$ ipython --no-banner

In [1]: import numpy as np

In [2]: import numpy.linalg as la

In [3]: np.set_printoptions(precision=3, suppress=True, linewidth=140, floatmode="fixed")

In [4]: def rnd(a):
   ...:     return np.round(a, 3) + 0
   ...: 

In [5]: A = np.loadtxt("out1.csv", delimiter=",")

In [6]: print(rnd(A))
[[ 0.181 -0.038 -0.167  0.050 -0.003 -0.082  0.040  0.112  0.143 -0.156 -0.208 -0.087]
 [-0.038  0.664  0.152 -0.135 -0.208  0.237  0.118 -0.019 -0.130 -0.108 -0.186 -0.061]
 [-0.167  0.152  0.224 -0.043 -0.104  0.087  0.045 -0.220 -0.012  0.103  0.156  0.130]
 [ 0.050 -0.135 -0.043  0.094  0.115  0.022  0.135 -0.015  0.168  0.030 -0.025  0.024]
 [-0.003 -0.208 -0.104  0.115  0.456  0.233  0.181  0.204 -0.065  0.209  0.032 -0.063]
 [-0.082  0.237  0.087  0.022  0.233  0.361  0.264  0.054 -0.087  0.157 -0.019 -0.023]
 [ 0.040  0.118  0.045  0.135  0.181  0.264  0.423 -0.074  0.282  0.067 -0.122  0.044]
 [ 0.112 -0.019 -0.220 -0.015  0.204  0.054 -0.074  0.356 -0.226 -0.041 -0.149 -0.207]
 [ 0.143 -0.130 -0.012  0.168 -0.065 -0.087  0.282 -0.226  0.545 -0.095 -0.127  0.121]
 [-0.156 -0.108  0.103  0.030  0.209  0.157  0.067 -0.041 -0.095  0.236  0.209  0.073]
 [-0.208 -0.186  0.156 -0.025  0.032 -0.019 -0.122 -0.149 -0.127  0.209  0.326  0.135]
 [-0.087 -0.061  0.130  0.024 -0.063 -0.023  0.044 -0.207  0.121  0.073  0.135  0.135]]

In [7]: ev, V = la.eigvalsh(A)
---------------------------------------------------------------------------
ValueError                                Traceback (most recent call last)
Cell In[7], line 1
----> 1 ev, V = la.eigvalsh(A)

ValueError: too many values to unpack (expected 2)

In [8]: ev, V = la.eigh(A)

In [9]: print((ev > 1e-8).sum(), (ev < -1e-8).sum())
4 0

In [10]: print(rnd(la.eigvalsh(A + 5 * np.eye(12))))
[5.000 5.000 5.000 5.000 5.000 5.000 5.000 5.000 6.000 6.000 6.000 6.000]

In [11]: print(np.unique(ev.round(6) + 0, return_counts=True)[1])
[8 4]

In [12]: print(rnd(la.svd(A, compute_uv=False)))
[1.000 1.000 1.000 1.000 0.000 0.000 0.000 0.000 0.000 0.000 0.000 0.000]

In [13]: print(rnd(V.T @ A @ V))
[[0.000 0.000 0.000 0.000 0.000 0.000 0.000 0.000 0.000 0.000 0.000 0.000]
 [0.000 0.000 0.000 0.000 0.000 0.000 0.000 0.000 0.000 0.000 0.000 0.000]
 [0.000 0.000 0.000 0.000 0.000 0.000 0.000 0.000 0.000 0.000 0.000 0.000]
 [0.000 0.000 0.000 0.000 0.000 0.000 0.000 0.000 0.000 0.000 0.000 0.000]
 [0.000 0.000 0.000 0.000 0.000 0.000 0.000 0.000 0.000 0.000 0.000 0.000]
 [0.000 0.000 0.000 0.000 0.000 0.000 0.000 0.000 0.000 0.000 0.000 0.000]
 [0.000 0.000 0.000 0.000 0.000 0.000 0.000 0.000 0.000 0.000 0.000 0.000]
 [0.000 0.000 0.000 0.000 0.000 0.000 0.000 0.000 0.000 0.000 0.000 0.000]
 [0.000 0.000 0.000 0.000 0.000 0.000 0.000 0.000 1.000 0.000 0.000 0.000]
 [0.000 0.000 0.000 0.000 0.000 0.000 0.000 0.000 0.000 1.000 0.000 0.000]
 [0.000 0.000 0.000 0.000 0.000 0.000 0.000 0.000 0.000 0.000 1.000 0.000]
 [0.000 0.000 0.000 0.000 0.000 0.000 0.000 0.000 0.000 0.000 0.000 1.000]]

In [14]: print(rnd(V.T @ V))
[[1.000 0.000 0.000 0.000 0.000 0.000 0.000 0.000 0.000 0.000 0.000 0.000]
 [0.000 1.000 0.000 0.000 0.000 0.000 0.000 0.000 0.000 0.000 0.000 0.000]
 [0.000 0.000 1.000 0.000 0.000 0.000 0.000 0.000 0.000 0.000 0.000 0.000]
 [0.000 0.000 0.000 1.000 0.000 0.000 0.000 0.000 0.000 0.000 0.000 0.000]
 [0.000 0.000 0.000 0.000 1.000 0.000 0.000 0.000 0.000 0.000 0.000 0.000]
 [0.000 0.000 0.000 0.000 0.000 1.000 0.000 0.000 0.000 0.000 0.000 0.000]
 [0.000 0.000 0.000 0.000 0.000 0.000 1.000 0.000 0.000 0.000 0.000 0.000]
 [0.000 0.000 0.000 0.000 0.000 0.000 0.000 1.000 0.000 0.000 0.000 0.000]
 [0.000 0.000 0.000 0.000 0.000 0.000 0.000 0.000 1.000 0.000 0.000 0.000]
 [0.000 0.000 0.000 0.000 0.000 0.000 0.000 0.000 0.000 1.000 0.000 0.000]
 [0.000 0.000 0.000 0.000 0.000 0.000 0.000 0.000 0.000 0.000 1.000 0.000]
 [0.000 0.000 0.000 0.000 0.000 0.000 0.000 0.000 0.000 0.000 0.000 1.000]]

In [15]: feats = np.loadtxt("sample17.csv", delimiter=",")

In [16]: print(feats)
[[ 1.000  2.000  0.000  0.000 -2.000  4.000  2.000 -1.000  3.000 -2.000  1.000  3.000]
 [-3.000 -1.000 -3.000 -2.000  2.000 -3.000  2.000  1.000 -2.000 -2.000 -2.000  0.000]
 [-1.000  1.000  1.000  1.000 -1.000  2.000  0.000  0.000  2.000 -2.000  2.000  2.000]
 [-1.000  1.000  1.000  1.000 -1.000  5.000 -3.000  2.000  2.000 -4.000  4.000  0.000]
 [ 0.000 -2.000 -2.000 -2.000 -1.000  1.000  4.000  1.000  0.000  1.000 -1.000  3.000]
 [ 1.000  0.000  0.000  0.000  1.000  3.000  0.000  1.000  0.000  0.000  0.000  1.000]
 [ 2.000 -2.000 -3.000 -2.000 -2.000  5.000 -2.000  1.000 -2.000  0.000 -1.000  1.000]
 [ 1.000  0.000 -3.000  0.000  0.000  0.000 -1.000 -1.000 -2.000 -1.000 -2.000  3.000]
 [ 0.000  0.000  0.000  0.000  0.000  0.000  0.000  0.000  0.000  0.000  0.000  0.000]
 [ 1.000  1.000  1.000  1.000 -3.000  7.000 -1.000  2.000  2.000 -3.000  5.000  0.000]
 [ 2.000  2.000 -2.000  0.000  1.000 -1.000  0.000 -2.000  0.000  1.000 -4.000 -1.000]
 [-1.000  1.000  1.000  1.000 -1.000  2.000  0.000  0.000  2.000 -2.000  2.000  2.000]
 [-1.000 -1.000 -2.000 -3.000  2.000  1.000  1.000  0.000  1.000  0.000 -4.000  3.000]
 [-1.000 -2.000 -1.000 -2.000  1.000  1.000  1.000  1.000  0.000  1.000 -2.000  2.000]
 [ 2.000  2.000 -3.000  0.000  3.000  1.000  0.000 -3.000 -1.000 -1.000 -1.000  0.000]
 [ 1.000  2.000 -4.000  0.000  3.000 -1.000  1.000 -3.000 -1.000 -2.000 -1.000  1.000]
 [ 6.000  2.000 -1.000  2.000 -2.000  6.000 -1.000 -1.000 -2.000  0.000  1.000  1.000]]

In [17]: # rows and columns are dependent

In [18]: Uu, sig, VT = la.svd(feats)

In [19]: print(np.argmax(sig[:-1] / (sig[1:] + 1e-6)) + 1)
11

In [20]: M2 = Uu[:, :11] @ np.diag(sig[:11]) @ VT[:11]

In [21]: print(la.matrix_rank(feats, rtol=0.05))
10

In [22]: print(rnd(la.norm(feats - M2, 2)), rnd(sig[11]))
0.0 0.0
